% python3 -q
>>> import numpy as np
>>> import numpy.linalg as la
>>> np.set_printoptions(precision=3, suppress=True, linewidth=160)
>>> rnd = lambda a: np.round(a, 3) + 0
>>> A = np.loadtxt("test8.csv", delimiter=",")
>>> rnd(A)
array([[ 0.243,  0.243,  0.146,  0.146,  0.243, -0.049,  0.146],
       [ 0.243,  0.243,  0.146,  0.146,  0.243, -0.049,  0.146],
       [ 0.146,  0.146,  0.087,  0.087,  0.146, -0.029,  0.087],
       [ 0.146,  0.146,  0.087,  0.087,  0.146, -0.029,  0.087],
       [ 0.243,  0.243,  0.146,  0.146,  0.243, -0.049,  0.146],
       [-0.049, -0.049, -0.029, -0.029, -0.049,  0.01 , -0.029],
       [ 0.146,  0.146,  0.087,  0.087,  0.146, -0.029,  0.087]])
>>> vals, vecs = la.eigh(A)
>>> x0 = np.array([3, 1, 0, 1, 0, 3, 2])
>>> rnd(np.abs(A).sum(axis=1).max()), rnd(np.abs(vals).max())
(np.float64(1.214), np.float64(1.0))
>>> rnd(vecs * np.abs(vals) @ vecs.T)
array([[ 0.243,  0.243,  0.146,  0.146,  0.243, -0.049,  0.146],
       [ 0.243,  0.243,  0.146,  0.146,  0.243, -0.049,  0.146],
       [ 0.146,  0.146,  0.087,  0.087,  0.146, -0.029,  0.087],
       [ 0.146,  0.146,  0.087,  0.087,  0.146, -0.029,  0.087],
       [ 0.243,  0.243,  0.146,  0.146,  0.243, -0.049,  0.146],
       [-0.049, -0.049, -0.029, -0.029, -0.049,  0.01 , -0.029],
       [ 0.146,  0.146,  0.087,  0.087,  0.146, -0.029,  0.087]])
>>> rnd(vecs * np.maximum(vals, 0) @ vecs.T)
array([[ 0.243,  0.243,  0.146,  0.146,  0.243, -0.049,  0.146],
       [ 0.243,  0.243,  0.146,  0.146,  0.243, -0.049,  0.146],
       [ 0.146,  0.146,  0.087,  0.087,  0.146, -0.029,  0.087],
       [ 0.146,  0.146,  0.087,  0.087,  0.146, -0.029,  0.087],
       [ 0.243,  0.243,  0.146,  0.146,  0.243, -0.049,  0.146],
       [-0.049, -0.049, -0.029, -0.029, -0.049,  0.01 , -0.029],
       [ 0.146,  0.146,  0.087,  0.087,  0.146, -0.029,  0.087]])
>>> rnd(x0 @ A @ x0 / (x0 @ x0)), rnd(vals[0]), rnd(vals[-1])
(np.float64(0.273), np.float64(0.0), np.float64(1.0))
>>> rng = np.random.default_rng(95)
>>> labels = rng.permutation(7)
>>> labels
array([0, 3, 5, 2, 1, 6, 4])
>>> other = A[labels][:, labels]
>>> rnd(np.diag(other))
array([0.243, 0.087, 0.01 , 0.087, 0.243, 0.087, 0.243])
>>> rnd(other)
array([[ 0.243,  0.146, -0.049,  0.146,  0.243,  0.146,  0.243],
       [ 0.146,  0.087, -0.029,  0.087,  0.146,  0.087,  0.146],
       [-0.049, -0.029,  0.01 , -0.029, -0.049, -0.029, -0.049],
       [ 0.146,  0.087, -0.029,  0.087,  0.146,  0.087,  0.146],
       [ 0.243,  0.146, -0.049,  0.146,  0.243,  0.146,  0.243],
       [ 0.146,  0.087, -0.029,  0.087,  0.146,  0.087,  0.146],
       [ 0.243,  0.146, -0.049,  0.146,  0.243,  0.146,  0.243]])
>>> x0 = np.array([-2, 3, -3, 1, -2, -3, 0])
>>> (x0 - A @ x0) @ (A @ x0)
np.float64(0.0)
>>> rank = la.matrix_rank(A)
>>> rank
np.int64(1)
>>> N = la.svd(A)[2][rank:].T
>>> la.matrix_rank(A.T @ A), la.matrix_rank(A @ A.T)
(np.int64(1), np.int64(1))
>>> N.shape
(7, 6)
>>> np.allclose(A[:-1].T @ la.lstsq(A[:-1].T, A[-1])[0], A[-1])
True
>>> rnd(A @ la.pinv(A) @ A)
array([[ 0.243,  0.243,  0.146,  0.146,  0.243, -0.049,  0.146],
       [ 0.243,  0.243,  0.146,  0.146,  0.243, -0.049,  0.146],
       [ 0.146,  0.146,  0.087,  0.087,  0.146, -0.029,  0.087],
       [ 0.146,  0.146,  0.087,  0.087,  0.146, -0.029,  0.087],
       [ 0.243,  0.243,  0.146,  0.146,  0.243, -0.049,  0.146],
       [-0.049, -0.049, -0.029, -0.029, -0.049,  0.01 , -0.029],
       [ 0.146,  0.146,  0.087,  0.087,  0.146, -0.029,  0.087]])
>>> mat = np.loadtxt("dump.csv", delimiter=",")
>>> mat
array([[  9.,  -1., -10.,  -1.,   4.,   0.,  -4.],
       [  1.,  -2., -12.,  -8.,  -8.,   8.,   2.],
       [ -9.,  -9.,  -8.,  -1.,  -7.,  10.,  -7.],
       [  0.,  -4., -25.,  -1., -14.,   8.,  -1.],
       [ -2.,   1.,  -5.,   4.,  -4.,   0.,   4.],
       [ 10.,  -1., -17.,   1.,  -3.,   5.,   1.],
       [  7.,   0., -10.,  -9.,  -2.,   3.,   5.],
       [  6.,   2.,  -7.,  -7.,  -6.,   3.,   6.],
       [ -5.,  -4.,  -5.,  -1.,  -2.,   5.,  -4.],
       [ -4.,  -5.,  -3.,   0.,  -5.,   5.,  -3.],
       [  0.,   0.,   0.,   0.,   0.,   0.,   0.],
       [  8.,   5., -10.,  -2.,   0.,  -7.,   1.],
       [  6.,   2.,  -7.,  -7.,  -6.,   3.,   6.],
       [  3.,   3., -10.,   7.,  -1.,  -5.,   0.],
       [  0.,   0.,   0.,   0.,   0.,   0.,   0.],
       [ -1.,  -6.,  -5.,  -2.,  -8.,  10.,  -2.],
       [  0.,  -2., -10.,   2.,   1.,   0.,  -8.],
       [  0.,  -8.,  -8.,  -4.,  -4.,  10.,  -3.],
       [ -4.,  -7., -13.,   2.,  -4.,   5., -11.],
       [  0.,   0.,   0.,   0.,   0.,   0.,   0.],
       [ -2.,   1.,  -5.,   4.,  -4.,   0.,   4.],
       [ -1.,  -2.,  -8.,  -5.,  -8.,   3.,   2.],
       [  5.,   2.,  -5.,   3.,   3.,  -5.,  -4.],
       [  0.,   0.,   0.,   0.,   0.,   0.,   0.],
       [ -2.,   1.,  -5.,   4.,  -4.,   0.,   4.],
       [  3.,   3.,  -5.,  -5.,  -3.,  -2.,   5.],
       [ -2.,  -1., -10.,  -6.,  -5.,   3.,   1.],
       [  7.,   0., -10.,  -9.,  -2.,   3.,   5.],
       [  3.,   3.,  -5.,  -5.,  -3.,  -2.,   5.],
       [  2.,  -2., -10.,   0.,  -3.,   5.,   4.],
       [  0.,  -8.,  -8.,  -4.,  -4.,  10.,  -3.],
       [  9.,  -1., -10.,  -1.,   4.,   0.,  -4.]])
>>> labels = mat[:, 0] > np.median(mat[:, 0])
>>> r0 = mat[labels].mean(axis=0) - mat[~labels].mean(axis=0)
>>> ((mat - mat.mean(axis=0)) @ r0 > 0).astype(int)
array([1, 1, 0, 0, 0, 1, 1, 1, 0, 0, 0, 1, 1, 1, 0, 0, 0, 0, 0, 0, 0, 0, 1, 0, 0, 1, 0, 1, 1, 1, 0, 1])
